% ipython --no-banner

In [1]: import numpy as np

In [2]: from numpy import linalg as LA

In [3]: np.set_printoptions(precision=2, suppress=True, linewidth=200)

In [4]: M = np.load("data.npy")

In [5]: M
Out[5]: 
array([[ 34, -19,  21,  15,   5,  10,   5],
       [-19,  29, -11,  10,  20,  15,  -5],
       [ 21, -11,  13,  10,   4,   7,   3],
       [ 15,  10,  10,  25,  25,  25,   0],
       [  5,  20,   4,  25,  29,  27,  -2],
       [ 10,  15,   7,  25,  27,  26,  -1],
       [  5,  -5,   3,   0,  -2,  -1,   1]])

In [6]: # looks like rank 2

In [7]: rng = np.random.default_rng(10143)

In [8]: lab = rng.permutation(7)

In [9]: lab
Out[9]: array([6, 2, 1, 4, 3, 5, 0])

In [10]: Y = M[lab][:, lab]

In [11]: round(LA.det(Y), 2), round(LA.det(M[lab]), 2)
Out[11]: (np.float64(0.0), np.float64(0.0))

In [12]: np.diag(Y)
Out[12]: array([ 1, 13, 29, 29, 25, 26, 34])

In [13]: np.round(np.sort(np.abs(LA.eigvals(Y))), 2) + 0
Out[13]: array([ 0.  ,  0.  ,  0.  ,  0.  ,  0.  , 64.42, 92.58])

In [14]: Y
Out[14]: 
array([[  1,   3,  -5,  -2,   0,  -1,   5],
       [  3,  13, -11,   4,  10,   7,  21],
       [ -5, -11,  29,  20,  10,  15, -19],
       [ -2,   4,  20,  29,  25,  27,   5],
       [  0,  10,  10,  25,  25,  25,  15],
       [ -1,   7,  15,  27,  25,  26,  10],
       [  5,  21, -19,   5,  15,  10,  34]])

In [15]: round(LA.norm(M, 2) / LA.norm(M), 2)
Out[15]: np.float64(0.82)

In [16]: [round(float(x), 2) for x in LA.svd(M, compute_uv=False)[:3]]
Out[16]: [92.58, 64.42, 0.0]

In [17]: LA.cond(M) > 100
Out[17]: np.True_

In [18]: np.argsort(-LA.norm(M, axis=0).round(6), kind="stable")[:3]
Out[18]: array([4, 5, 0])

In [19]: Y = M + rng.integers(-2, 3, (7, 2)) @ rng.integers(-2, 3, (2, 7))

In [20]: Y
Out[20]: 
array([[ 40, -18,  15,  13,   1,  12,   3],
       [-19,  29, -11,  10,  20,  15,  -5],
       [ 25, -11,   9,  10,   1,   8,   2],
       [ 21,  11,   4,  23,  21,  27,  -2],
       [  5,  22,   4,  21,  30,  28,  -3],
       [ 10,  19,   7,  17,  29,  28,  -3],
       [ -3,  -5,  11,   0,   4,  -3,   3]])

In [21]: Y - M
Out[21]: 
array([[ 6,  1, -6, -2, -4,  2, -2],
       [ 0,  0,  0,  0,  0,  0,  0],
       [ 4,  0, -4,  0, -3,  1, -1],
       [ 6,  1, -6, -2, -4,  2, -2],
       [ 0,  2,  0, -4,  1,  1, -1],
       [ 0,  4,  0, -8,  2,  2, -2],
       [-8,  0,  8,  0,  6, -2,  2]])

In [22]: LA.matrix_rank(Y - M, tol=1e-8)
Out[22]: np.int64(2)

In [23]: Uu, sig, Vt = LA.svd(M)

In [24]: evecs = Vt[:(sig > 1e-8).sum()]

In [25]: x = M[4] + -2 * M[6] + rng.integers(2) * np.eye(7)[5]

In [26]: x
Out[26]: array([-5., 30., -2., 25., 33., 30., -4.])

In [27]: np.diag(evecs.T @ evecs)
Out[27]: array([0.5 , 0.42, 0.19, 0.27, 0.32, 0.28, 0.02])

In [28]: round(float(LA.norm(x - evecs.T @ evecs @ x)), 2)
Out[28]: 0.85

In [29]: LA.matrix_rank(np.vstack([M, x]))
Out[29]: np.int64(3)

In [30]: np.allclose(evecs.T @ evecs @ x, x)
Out[30]: False
